$ python -q
>>> import numpy as np
>>> np.set_printoptions(precision=4, suppress=True, linewidth=160, legacy="1.25")
>>> def rd(a):
...     return np.round(a, 4) + 0
... 
>>> m1 = np.loadtxt("data.csv", delimiter=",")
>>> m1
array([[-1., -1.,  0., -1.],
       [-1., -1., -1.,  0.],
       [ 0., -1., -1., -1.],
       [-1.,  0., -1., -1.]])
>>> # equal to its transpose
>>> r0 = np.array([-3, 3, 0, -3])
>>> B = m1 + np.outer(r0, np.eye(4)[0])
>>> rd(np.linalg.det(B) / np.linalg.det(m1)), rd(1 + np.linalg.solve(m1, r0)[0])
(2.0, 2.0)
>>> np.linalg.matrix_rank(np.linalg.inv(B) - np.linalg.inv(m1), tol=1e-8)
1
>>> r0 = np.array([1, 1, 1, 2])
>>> r1 = np.array([2, 9])
>>> J = r0[:, None] + r1[None, :]
>>> J
array([[ 3, 10],
       [ 3, 10],
       [ 3, 10],
       [ 4, 11]])
>>> J.ravel(order="F")
array([ 3,  3,  3,  4, 10, 10, 10, 11])
>>> J.reshape(2, -1)
array([[ 3, 10,  3, 10],
       [ 3, 10,  4, 11]])
>>> J.reshape(-1, 2)
array([[ 3, 10],
       [ 3, 10],
       [ 3, 10],
       [ 4, 11]])
>>> t3 = J.reshape(4, 2, -1)
>>> t3[:, 0]
array([[3],
       [3],
       [3],
       [4]])
>>> t3.transpose(1, 0, 2)
array([[[ 3],
        [ 3],
        [ 3],
        [ 4]],

       [[10],
        [10],
        [10],
        [11]]])
>>> t3.shape
(4, 2, 1)
>>> B = np.c_[J[:, :1] @ np.array([[-6]]), np.array([1, 0, 1, 0])]
>>> B
array([[-18,   1],
       [-18,   0],
       [-18,   1],
       [-24,   0]])
>>> np.linalg.matrix_rank(np.c_[J, B])
3
>>> rd(np.linalg.lstsq(J, B[:, 0])[0])
array([-6.,  0.])
>>> Uu, s, vt = np.linalg.svd(J)
>>> np.argmax(s[:-1] / (s[1:] + 1e-6)) + 1
1
>>> rd(s)
array([21.5333,  0.5631])
>>> B = Uu[:, :1] @ np.diag(s[:1]) @ vt[:1]
>>> np.linalg.matrix_rank(J, rtol=0.05)
1
>>> rd(np.abs(J - B).max())
0.4505
>>> rd(B)
array([[ 3.1682,  9.9464],
       [ 3.1682,  9.9464],
       [ 3.1682,  9.9464],
       [ 3.5495, 11.1435]])
>>> r0, r1 = J[3], J[2]
>>> r0 @ r0
137
>>> pr = (r0 @ r1) / (r0 @ r0) * r0
>>> rd(r1 - pr)
array([-0.562 ,  0.2044])
>>> np.outer(r0, r1)
array([[ 12,  40],
       [ 33, 110]])
>>> vec = np.array([-3, 3])
>>> a = np.maximum(J @ vec, 0)
>>> J.T @ a
array([273, 861])
>>> a
array([21, 21, 21, 21])
>>> J * (a > 1e-9)[:, None]
array([[ 3, 10],
       [ 3, 10],
       [ 3, 10],
       [ 4, 11]])
>>> np.flatnonzero(a > 1e-9)
array([0, 1, 2, 3])
>>> data = np.load("a.npy")
>>> data
array([[-1.9723, -2.1019,  5.0667],
       [ 6.002 , -6.0559,  3.0064],
       [ 5.9854, -0.0464, -5.9557],
       [ 4.9611,  2.1093, -8.0246]])
>>> B = np.c_[data[:, :1] @ np.array([[3]]), np.array([-2, -2, -1, 0])]
>>> rd(B)
array([[-5.9169, -2.    ],
       [18.006 , -2.    ],
       [17.9562, -1.    ],
       [14.8833,  0.    ]])
>>> np.linalg.matrix_rank(B)
2
>>> rd(np.linalg.lstsq(data, B[:, 0])[0])
array([3., 0., 0.])
>>> Q = B.astype(float).copy()
>>> for j in range(2):
...     Q[:, j] -= Q[:, :j] @ (Q[:, :j].T @ Q[:, j])
...     Q[:, j] /= np.linalg.norm(Q[:, j])
... 
>>> rd(Q)
array([[-0.1969, -0.8582],
       [ 0.5991, -0.4374],
       [ 0.5975, -0.0612],
       [ 0.4952,  0.2618]])
>>> rd(Q.T @ Q)
array([[1., 0.],
       [0., 1.]])
>>> rd(Q.T @ B)
array([[30.0527, -1.402 ],
       [ 0.    ,  2.6522]])
>>> data @ data
Traceback (most recent call last):
  File "<python-input-54>", line 1, in <module>
    data @ data
    ~~~~~^~~~~~
ValueError: matmul: Input operand 1 has a mismatch in its core dimension 0, with gufunc signature (n?,k),(k,m?)->(n?,m?) (size 4 is different from 3)
>>> gram = data.T @ data
>>> np.allclose(gram, gram.T)
True
>>> rd(np.linalg.svd(data, compute_uv=False) ** 2)
array([190.8407,  89.6271,   0.0014])
>>> (data @ data.T).shape
(4, 4)
>>> arr = np.loadtxt("run8.csv", delimiter=",")
>>> arr
array([[-0.3   , -1.2   , -1.2131],
       [ 1.6   , -1.    ,  5.9441],
       [-1.5   ,  0.4   , -6.4012],
       [ 1.6   ,  1.1   ,  6.3652],
       [-0.2   , -0.5   , -0.9877],
       [ 1.3   ,  1.2   ,  5.2153],
       [-1.3   ,  0.1   , -4.455 ],
       [ 1.5   ,  0.    ,  6.9973],
       [ 1.    , -1.2   ,  4.5124],
       [-0.6   ,  0.3   , -2.2146],
       [-1.    ,  0.7   , -4.3964],
       [-1.    ,  1.7   , -4.0755],
       [-0.1   ,  1.9   , -0.5996],
       [ 1.1   , -2.3   ,  4.1744],
       [ 0.8   , -0.4   ,  3.9656],
       [-0.2   ,  1.4   , -0.6275],
       [-0.9   ,  0.3   , -3.5978],
       [ 0.7   ,  1.4   ,  2.7446],
       [-0.7   , -0.5   , -3.137 ],
       [ 1.8   , -0.5   ,  6.9001],
       [-0.9   ,  0.7   , -3.3733],
       [ 1.    , -0.8   ,  3.6692],
       [ 0.8   ,  0.2   ,  3.0055],
       [ 0.6   ,  1.8   ,  3.2147]])
>>> labels = arr[:, 0] > np.median(arr[:, 0])
>>> r0 = arr[labels].mean(axis=0) - arr[~labels].mean(axis=0)
>>> np.argsort(-np.abs(r0).round(6), kind="stable")
array([2, 0, 1])
>>> (((arr - arr.mean(axis=0)) @ r0 > 0) == labels).mean()
1.0
>>> ((arr - arr.mean(axis=0)) @ r0 > 0).astype(int)
array([0, 1, 0, 1, 0, 1, 0, 1, 1, 0, 0, 0, 0, 1, 1, 0, 0, 1, 0, 1, 0, 1, 1, 1])
>>> rd(r0)
array([ 1.875 , -0.4833,  7.6489])
>>> labels.astype(int)
array([0, 1, 0, 1, 0, 1, 0, 1, 1, 0, 0, 0, 0, 1, 1, 0, 0, 1, 0, 1, 0, 1, 1, 1])
>>> Ac = arr - arr.mean(axis=0)
>>> V = np.linalg.svd(Ac)[2][:2]
>>> B = Ac - Ac @ V.T @ V
>>> rd(B.std(axis=0))
array([0.0946, 0.0017, 0.0231])
>>> rd(np.linalg.norm(B) / np.linalg.norm(Ac))
0.0221
>>> np.linalg.norm(B, axis=1).round(6).argmax()
7
>>> Q, Rm = np.linalg.qr(arr)
>>> rd(Q.T @ Q)
array([[1., 0., 0.],
       [0., 1., 0.],
       [0., 0., 1.]])
>>> rd(np.abs(np.diag(Rm)))
array([5.1215, 5.2125, 2.0034])
>>> rd(Rm)
array([[ 5.1215, -1.109 , 20.6974],
       [ 0.    ,  5.2125,  0.3638],
       [ 0.    ,  0.    ,  2.0034]])
>>> rd(abs(Rm[0, 0])), rd(np.linalg.norm(arr[:, 0]))
(5.1215, 5.1215)
>>> Ac = (arr - arr.mean(axis=0)) / arr.std(axis=0)
>>> Ac.std(axis=0)
array([1., 1., 1.])
>>> c = np.linalg.lstsq(np.delete(Ac, 1, axis=1), Ac[:, 1])[0]
>>> rd(c)
array([-1.7938,  1.5464])
>>> np.abs(c).argmax()
0
>>> cent = arr[[14, 7]].astype(float)
>>> for _ in range(7):
...     labels = np.linalg.norm(arr[:, None] - cent, axis=-1).argmin(axis=1)
...     cent = np.array([arr[labels == j].mean(axis=0) for j in range(2)])
... 
>>> labels
array([0, 1, 0, 1, 0, 1, 0, 1, 1, 0, 0, 0, 0, 1, 1, 0, 0, 1, 0, 1, 0, 1, 1, 1])
>>> np.abs(cent[1] - cent[0]).argmax()
2
>>> rd(cent)
array([[-0.725 ,  0.4417, -2.9232],
       [ 1.15  , -0.0417,  4.7257]])
>>> rd(cent[1] - cent[0])
array([ 1.875 , -0.4833,  7.6489])
>>> W0 = np.array([[18, -9], [-9, 11]])
>>> W0
array([[18, -9],
       [-9, 11]])
>>> np.allclose(W0, W0.T)
True
>>> vec = np.ones(2)
>>> for _ in range(3):
...     vec = W0 @ vec
...     vec /= np.linalg.norm(vec)
...     print(round(vec @ W0 @ vec, 4))
... 
13.8588
23.3087
24.121
>>> rd(np.linalg.eigvalsh(W0)[-1])
24.1566
>>> rd(vec)
array([ 0.8488, -0.5287])
>>> low = np.linalg.cholesky(W0)
>>> rd(W0 / np.sqrt(np.outer(np.diag(W0), np.diag(W0))))
array([[ 1.    , -0.6396],
       [-0.6396,  1.    ]])
>>> t3 = np.stack([W0, 3 * W0, W0[::-1]])
>>> rd(np.linalg.norm(t3, axis=(1, 2)))
array([24.6374, 73.9121, 24.6374])
>>> np.einsum("bij,cij->bc", t3, t3)
array([[  607,  1821,  -522],
       [ 1821,  5463, -1566],
       [ -522, -1566,   607]])
>>> F = np.loadtxt("block18.csv", delimiter=",")
>>> F
array([[-1. , -0.1, -2. ],
       [ 4.5, -0.5,  0.9],
       [-7.5, -0.8,  1.1]])
>>> evals, V = np.linalg.eig(F)
>>> rd(F @ V[:, 0] - evals[0] * V[:, 0])
array([0., 0., 0.])
>>> rd(evals)
array([ 4.1376, -3.4319, -1.1056])
>>> np.prod(evals)
15.7
